$ python3 -q
>>> import numpy as np
>>> np.set_printoptions(precision=2, suppress=True, linewidth=140, floatmode="fixed")
>>> K = np.loadtxt("data.csv", delimiter=",")
>>> print(K)
[[-0.67  0.37 -1.62]
 [ 0.55 -0.30  1.56]
 [-0.51  0.40 -1.60]
 [-0.55  0.26 -1.81]
 [-0.38  0.32 -1.70]
 [ 0.98 -0.56  3.39]
 [-1.02  0.42 -3.33]
 [-0.99  0.52 -3.41]
 [-0.39  0.33 -1.71]
 [ 0.62 -0.34  1.78]
 [-0.85  0.62 -3.46]
 [-0.47  0.30 -1.54]
 [-1.14  0.65 -3.26]
 [ 1.02 -0.52  3.37]
 [ 0.65 -0.50  1.67]
 [ 0.61 -0.27  1.44]
 [-0.49  0.38 -1.87]
 [ 0.57 -0.18  1.58]
 [ 0.61 -0.17  1.68]]
>>> # column 2 dominates
>>> vec = np.array([-2, -1, -1])
>>> print((K @ vec).argmax())
6
>>> print(np.sign((K @ vec).round(6)))
[ 1.00 -1.00  1.00  1.00  1.00 -1.00  1.00  1.00  1.00 -1.00  1.00  1.00  1.00 -1.00 -1.00 -1.00  1.00 -1.00 -1.00]
>>> print(np.linalg.norm(K @ vec) <= np.linalg.norm(K, 2) * np.linalg.norm(vec) + 1e-9)
True
>>> th = np.radians(15)
>>> R = np.eye(3)
>>> R[2, 2] = R[0, 0] = np.cos(th)
>>> R[2, 0], R[0, 2] = -np.sin(th), np.sin(th)
>>> print(R)
[[ 0.97  0.00  0.26]
 [ 0.00  1.00  0.00]
 [-0.26  0.00  0.97]]
>>> Y = K @ R.T
>>> print(np.allclose(np.linalg.norm(K, axis=1), np.linalg.norm(Y, axis=1)))
True
>>> print(np.linalg.svd(K, compute_uv=False), np.linalg.svd(Y, compute_uv=False))
[10.82  0.46  0.36] [10.82  0.46  0.36]
>>> print(np.round(np.linalg.det(R), 2), np.round(np.trace(R), 2))
1.0 2.93
>>> print(np.abs(Y - K).max(axis=0))
[0.87 0.00 0.41]
>>> Z = np.array([[2, 1, 0], [-1, -1, 2]])
>>> X = np.repeat(Z, 16 // 2, axis=0)
>>> rng = np.random.default_rng(40526)
>>> X = X + 0.05 * rng.normal(size=X.shape)
>>> print(X)
[[ 1.99  1.04 -0.03]
 [ 2.01  1.03  0.07]
 [ 2.01  1.01 -0.02]
 [ 1.98  1.05 -0.01]
 [ 1.95  0.94 -0.01]
 [ 1.96  1.06  0.09]
 [ 1.98  0.99  0.06]
 [ 1.99  1.03 -0.08]
 [-1.05 -0.94  1.96]
 [-0.98 -1.02  1.95]
 [-1.03 -1.06  2.00]
 [-1.09 -0.96  1.94]
 [-1.02 -0.97  2.00]
 [-0.95 -0.94  1.91]
 [-0.99 -1.02  2.02]
 [-1.00 -1.11  1.98]]
>>> C2 = X.T @ X
>>> print(np.allclose(C2, C2.T))
True
>>> print(np.linalg.svd(X, compute_uv=False) ** 2)
[67.95 19.18  0.03]
>>> print(np.diag(C2))
[39.70 16.37 31.08]
>>> print(np.linalg.eigvalsh(C2)[::-1])
[67.95 19.18  0.03]
>>> print(C2)
[[ 39.70  24.28 -15.81]
 [ 24.28  16.37 -15.73]
 [-15.81 -15.73  31.08]]
>>> print((X @ X.T).shape)
(16, 16)
>>> r0 = np.array([-2, 3, 0])
>>> print(np.correlate(C2[1], C2[2], "full"))
[  754.79   127.04 -1130.45   -11.50   248.71]
>>> print(np.cross(C2[1, :3], C2[2, :3]))
[ 261.57 -506.08 -123.03]
>>> Z = X[[3, 1]].astype(float)
>>> for _ in range(4):
...     lab = np.linalg.norm(X[:, None] - Z, axis=-1).argmin(axis=1)
...     Z = np.array([X[lab == j].mean(axis=0) for j in range(2)])
... 
>>> print(lab)
[0 0 0 0 0 0 0 0 1 1 1 1 1 1 1 1]
>>> print(Z)
[[ 1.98  1.02  0.01]
 [-1.01 -1.00  1.97]]
>>> print(Z[1] - Z[0])
[-3.00 -2.02  1.96]
>>> E = np.load("test5.npy")
>>> print(E)
[[ 0.00  0.52  1.82]
 [ 0.00 -0.52 -1.82]
 [ 0.00  0.44  1.54]
 [ 0.00  0.32  1.12]]
>>> # looks like rank 1
>>> C2 = E.T @ E
>>> print(round(float(np.trace(C2)), 2), round(float((E ** 2).sum()), 2))
11.09 11.09
>>> print(C2)
[[ 0.00  0.00  0.00]
 [ 0.00  0.84  2.93]
 [ 0.00  2.93 10.25]]
